$ python3 -q
>>> import numpy as np
>>> np.set_printoptions(precision=2, suppress=True, linewidth=120, legacy="1.25")
>>> def rnd(a):
...     return np.round(a, 2) + 0
... 
>>> M = np.load("m.npy")
>>> M
array([[ 0,  0,  0],
       [-2,  2,  2],
       [ 0,  1,  1],
       [ 4, -4, -4]])
>>> print(np.linalg.lstsq(M[:-1].T, M[-1])[2])
2
>>> rnd(M @ np.linalg.pinv(M) @ M)
array([[ 0.,  0.,  0.],
       [-2.,  2.,  2.],
       [ 0.,  1.,  1.],
       [ 4., -4., -4.]])
>>> np.unique(M.round(6), axis=0).shape
(4, 3)
>>> data = np.array([[4.86, -20.91, 16.14],
...     [5.14, -20.94, 15.88],
...     [5.7, -19.48, 15.01],
...     [4.59, -20.32, 16.16],
...     [5.56, -18.06, 14.44],
...     [4.88, -19.87, 13.12],
...     [5.27, -20.16, 15.12],
...     [7.08, -22.73, 15.1],
...     [3.51, -20.32, 14.03],
...     [4.38, -19.32, 14.8],
...     [5.67, -18.83, 15.38],
...     [4.08, -20.4, 14.76]])
>>> data
array([[  4.86, -20.91,  16.14],
       [  5.14, -20.94,  15.88],
       [  5.7 , -19.48,  15.01],
       [  4.59, -20.32,  16.16],
       [  5.56, -18.06,  14.44],
       [  4.88, -19.87,  13.12],
       [  5.27, -20.16,  15.12],
       [  7.08, -22.73,  15.1 ],
       [  3.51, -20.32,  14.03],
       [  4.38, -19.32,  14.8 ],
       [  5.67, -18.83,  15.38],
       [  4.08, -20.4 ,  14.76]])
>>> M2 = np.c_[data[:, :2] @ np.array([[3, 3], [1, 2]]), np.array([-1, 0, 0, 3, -2, 1, 1, 2, 2, -3, 1, 3])]
>>> rnd(M2)
array([[ -6.33, -27.24,  -1.  ],
       [ -5.52, -26.46,   0.  ],
       [ -2.38, -21.86,   0.  ],
       [ -6.55, -26.87,   3.  ],
       [ -1.38, -19.44,  -2.  ],
       [ -5.23, -25.1 ,   1.  ],
       [ -4.35, -24.51,   1.  ],
       [ -1.49, -24.22,   2.  ],
       [ -9.79, -30.11,   2.  ],
       [ -6.18, -25.5 ,  -3.  ],
       [ -1.82, -20.65,   1.  ],
       [ -8.16, -28.56,   3.  ]])
>>> np.linalg.matrix_rank(M2)
3
>>> rnd(np.linalg.norm(M2 - data @ np.linalg.lstsq(data, M2)[0], axis=0))
array([0.  , 0.  , 5.64])
>>> rnd(np.linalg.lstsq(data, M2[:, 0])[0])
array([3., 1., 0.])
>>> rnd(np.linalg.norm(np.linalg.qr(data)[0].T @ M2, axis=0) ** 2 / ((M2 ** 2).sum(axis=0) + 1e-12))
array([1.  , 1.  , 0.26])
>>> vec = np.array([-1, -2, 2])
>>> target = M2 @ vec
>>> print(rnd(np.linalg.lstsq(M2, target)[0]))
[-1. -2.  2.]
>>> rng = np.random.default_rng(109)
>>> target = target + 0.3 * rng.normal(size=12)
>>> rnd(target)
array([59.06, 58.78, 46.1 , 65.91, 36.49, 57.55, 55.3 , 53.91, 73.94, 51.27, 45.19, 71.02])
>>> beta, *_ = np.linalg.lstsq(M2, target)
>>> rnd(np.linalg.norm(target - M2 @ beta))
0.45
>>> beta.round()
array([-1., -2.,  2.])
